In [1]: import numpy as np

In [2]: import numpy.linalg as la

In [3]: np.set_printoptions(precision=2, suppress=True, linewidth=100)

In [4]: J = np.load("block13.npy")

In [5]: J
Out[5]: 
array([[1, 0, 0],
       [0, 0, 1],
       [0, 1, 0]])

In [6]: # symmetric

In [7]: vec = np.array([-2, -1, 3])

In [8]: rhs = J @ vec

In [9]: rhs
Out[9]: array([-2,  3, -1])

In [10]: la.solve(J.T, J[0])
Out[10]: array([1., 0., 0.])

In [11]: la.solve(J, rhs)
Out[11]: array([-2., -1.,  3.])

In [12]: la.solve(J, J[:, 0])
Out[12]: array([1., 0., 0.])

In [13]: other = np.array([[0, 3, 2], [1, 2, 2]])

In [14]: K = other.T @ other

In [15]: K
Out[15]: 
array([[ 1,  2,  2],
       [ 2, 13, 10],
       [ 2, 10,  8]])

In [16]: rng = np.random.default_rng(28233)

In [17]: idx = rng.permutation(3)

In [18]: idx
Out[18]: array([2, 0, 1])

In [19]: other = K[idx][:, idx]

In [20]: round(float(la.det(other)), 2), round(float(la.det(K[idx])), 2)
Out[20]: (0.0, 0.0)

In [21]: np.diag(other)
Out[21]: array([ 8,  1, 13])

In [22]: rank = la.matrix_rank(K)

In [23]: rank
Out[23]: np.int64(2)

In [24]: null = la.svd(K)[2][rank:].T

In [25]: [int(la.matrix_rank(K[:, :j + 1])) for j in range(3)]
Out[25]: [1, 2, 2]

In [26]: np.allclose(K @ null, 0)
Out[26]: True

In [27]: null.shape
Out[27]: (3, 1)

In [28]: la.matrix_rank(K.T @ K), la.matrix_rank(K @ K.T)
Out[28]: (np.int64(2), np.int64(2))

In [29]: [int(la.matrix_rank(np.delete(K, i, axis=0))) for i in range(3)]
Out[29]: [2, 2, 2]

In [30]: null[:, 0] / null[np.abs(null[:, 0]).round(6).argmax(), 0]
Out[30]: array([-0.67, -0.67,  1.  ])

In [31]: null @ null.T
Out[31]: 
array([[ 0.24,  0.24, -0.35],
       [ 0.24,  0.24, -0.35],
       [-0.35, -0.35,  0.53]])

In [32]: np.round(K @ null, 2) + 0
Out[32]: 
array([[0.],
       [0.],
       [0.]])

In [33]: la.cond(K) > 100
Out[33]: np.True_

In [34]: la.matrix_rank(K, rtol=0.1)
Out[34]: np.int64(1)

In [35]: W0 = np.load("out18.npy")

In [36]: W0
Out[36]: 
array([[0, 0, 3, 1],
       [1, 0, 0, 3],
       [3, 1, 0, 0],
       [0, 3, 1, 0]])

In [37]: f = np.array([0, 3, 0, 2])

In [38]: other = W0 + np.outer(f, np.eye(4)[2])

In [39]: other
Out[39]: 
array([[0., 0., 3., 1.],
       [1., 0., 3., 3.],
       [3., 1., 0., 0.],
       [0., 3., 3., 0.]])

In [40]: other = J + rng.integers(-2, 3, (3, 1)) @ rng.integers(-2, 3, (1, 3))

In [41]: other
Out[41]: 
array([[-3, -4,  4],
       [ 0,  0,  1],
       [-2, -1,  2]])

In [42]: la.matrix_rank(other - J, tol=1e-8)
Out[42]: np.int64(1)

In [43]: np.abs(other - J).sum(axis=1)
Out[43]: array([12,  0,  6])

In [44]: W0.reshape(2, -1)
Out[44]: 
array([[0, 0, 3, 1, 1, 0, 0, 3],
       [3, 1, 0, 0, 0, 3, 1, 0]])

In [45]: t3 = W0.reshape(4, 2, -1)

In [46]: np.einsum("ihd,ihd->ih", t3, t3)
Out[46]: 
array([[ 0, 10],
       [ 1,  9],
       [10,  0],
       [ 9,  1]])

In [47]: t3[:, 0]
Out[47]: 
array([[0, 0],
       [1, 0],
       [3, 1],
       [0, 3]])

In [48]: t3.transpose(1, 0, 2)
Out[48]: 
array([[[0, 0],
        [1, 0],
        [3, 1],
        [0, 3]],

       [[3, 1],
        [0, 3],
        [0, 0],
        [1, 0]]])

In [49]: np.swapaxes(t3, 1, 2)[3]
Out[49]: 
array([[0, 1],
       [3, 0]])

In [50]: np.einsum("ihd,jhd->hij", t3, t3).shape
Out[50]: (2, 4, 4)

In [51]: proj = np.triu(np.array([[-1, -9, 5, -1], [-4, 8, 1, -8], [-9, -2, 0, 1], [-8, 8, 5, 9]]), 1) + np.eye(4)

In [52]: other = proj @ W0 @ la.inv(proj)

In [53]: np.trace(other), np.trace(W0)
Out[53]: (np.float64(0.0), np.int64(0))

In [54]: proj @ W0 - W0 @ proj
Out[54]: 
array([[  6.,   2.,  -1., -30.],
       [  3., -14., -13.,   1.],
       [  0.,  30., -15.,  11.],
       [  0.,   0.,  -3.,  23.]])

In [55]: np.round(np.poly(other), 2) + 0
Out[55]: array([  1.,   0., -18., -12.,  80.])

In [56]: Q, evecs = la.qr(W0[:, :1])[0], la.qr(W0[:, 1:])[0]

In [57]: sigma = la.svd(Q.T @ evecs, compute_uv=False)

In [58]: sigma
Out[58]: array([0.47])

In [59]: np.round(la.norm(Q @ Q.T - evecs @ evecs.T, 2), 2)
Out[59]: np.float64(1.0)

In [60]: other = np.array([[-2, 2, 2, -1], [1, 0, -1, -3], [-2, 1, -3, 3], [-3, 0, -2, 0]])

In [61]: F = other + other.T

In [62]: F
Out[62]: 
array([[-4,  3,  0, -4],
       [ 3,  0,  0, -3],
       [ 0,  0, -6,  1],
       [-4, -3,  1,  0]])

In [63]: # symmetric

In [64]: other = la.invert(F)
Traceback (most recent call last):
  Cell In[64], line 1
    other = la.invert(F)
AttributeError: module 'numpy.linalg' has no attribute 'invert'


In [65]: other = la.inv(F)

In [66]: np.round(la.inv(other), 2) + 0
Out[66]: 
array([[-4.,  3.,  0., -4.],
       [ 3.,  0.,  0., -3.],
       [ 0.,  0., -6.,  1.],
       [-4., -3.,  1.,  0.]])

In [67]: np.round(F @ other, 2) + 0
Out[67]: 
array([[1., 0., 0., 0.],
       [0., 1., 0., 0.],
       [0., 0., 1., 0.],
       [0., 0., 0., 1.]])

In [68]: np.round(la.det(F) * la.det(other), 2)
Out[68]: np.float64(1.0)

In [69]: np.round(la.cond(F), 2)
Out[69]: np.float64(2.48)

In [70]: la.det(F) * other
Out[70]: 
array([[ 54., -69.,   9.,  54.],
       [-69., 100.,  24., 144.],
       [  9.,  24., 108.,   9.],
       [ 54., 144.,   9.,  54.]])

In [71]: np.round(la.slogdet(F)[0], 2)
Out[71]: np.float64(-1.0)

In [72]: [round(float(la.det(F[:i, :i])), 2) + 0 for i in range(1, 5)]
Out[72]: [-4.0, -9.0, 54.0, -639.0]

In [73]: round(la.eigvalsh(F).min(), 2)
Out[73]: np.float64(-6.91)

In [74]: proj = np.triu(np.array([[0, 0, -1, -1], [2, 1, 2, 1], [-1, -1, 0, 2], [-1, 0, -1, -2]]), 1) + np.eye(4)

In [75]: other = proj @ F @ la.inv(proj)

In [76]: proj @ F - F @ proj
Out[76]: 
array([[ 4.,  3., -5., -8.],
       [-4., -3., -8.,  5.],
       [-8., -6.,  2., 12.],
       [ 0.,  0.,  2., -3.]])

In [77]: np.poly(other)
Out[77]: array([   1.,   10.,  -11., -316., -639.])

In [78]: other
Out[78]: 
array([[ 0.,  6., -7.,  3.],
       [-1., -3., -6., 13.],
       [-8., -6.,  0., -1.],
       [-4., -3.,  3., -7.]])

In [79]: evals, evecs = la.eigh(F)

In [80]: la.svd(F, compute_uv=False)
Out[80]: array([6.91, 5.91, 5.61, 2.79])

In [81]: np.abs(evecs[:, -1]).round(6).argmax()
Out[81]: np.int64(3)

In [82]: la.eigvalsh(F @ F)
Out[82]: array([ 7.76, 31.49, 34.95, 47.8 ])

In [83]: np.unique(evals.round(6) + 0, return_counts=True)[1]
Out[83]: array([1, 1, 1, 1])

In [84]: np.round(evecs.T @ evecs, 2) + 0
Out[84]: 
array([[1., 0., 0., 0.],
       [0., 1., 0., 0.],
       [0., 0., 1., 0.],
       [0., 0., 0., 1.]])

In [85]: np.round(evecs @ np.diag(evals) @ evecs.T, 2) + 0
Out[85]: 
array([[-4.,  3.,  0., -4.],
       [ 3.,  0.,  0., -3.],
       [ 0.,  0., -6.,  1.],
       [-4., -3.,  1.,  0.]])

In [86]: X = np.loadtxt("m.csv", delimiter=",")

In [87]: X
Out[87]: 
array([[ 33.48,  13.67,   0.89],
       [-28.13,  -2.86,  45.19],
       [-10.2 , -47.94,  31.45],
       [-10.34,  21.68, -12.36],
       [-28.58, -10.63, -19.23],
       [  1.46,   4.29, -24.68],
       [ -0.1 ,  28.9 ,  23.07],
       [ -5.44,  26.64,  25.59],
       [-22.95,   0.04,   0.68],
       [  2.61,  -4.54,  17.72],
       [ 10.  ,  -8.73, -34.55],
       [-29.83,  -6.21,  -1.47],
       [  4.86, -12.02,   1.08],
       [  4.33,  35.72,   3.53],
       [-15.47, -19.16,   7.99],
       [ -1.49,  -8.31,  -9.69],
       [-15.88,  -0.12, -21.88],
       [ -6.77,  26.63,  -9.56],
       [ 35.36,  37.71, -12.72],
       [ 14.81,  26.91,  -6.18],
       [ 12.42,   8.6 ,  14.16],
       [  1.24,  31.45,  -6.5 ],
       [ 12.96, -18.37,  -4.62],
       [  4.57, -44.7 ,  -7.6 ],
       [ 32.52, -19.46,  -6.01],
       [-32.5 ,  10.57, -13.91]])

In [88]: np.unravel_index(np.abs(X).argmax(), X.shape)
Out[88]: (np.int64(2), np.int64(1))

In [89]: np.count_nonzero(X)
Out[89]: np.int64(78)

In [90]: la.rank(X)
Traceback (most recent call last):
  Cell In[90], line 1
    la.rank(X)
AttributeError: module 'numpy.linalg' has no attribute 'rank'


In [91]: round(float(la.norm(X)), 2)
Out[91]: 175.31

In [92]: X.sum(axis=0)
Out[92]: array([-37.06,  69.76, -19.61])

In [93]: np.abs(X).max()
Out[93]: np.float64(47.94)

In [94]: la.svd(X, compute_uv=False)
Out[94]: array([119.17,  95.72,  85.86])
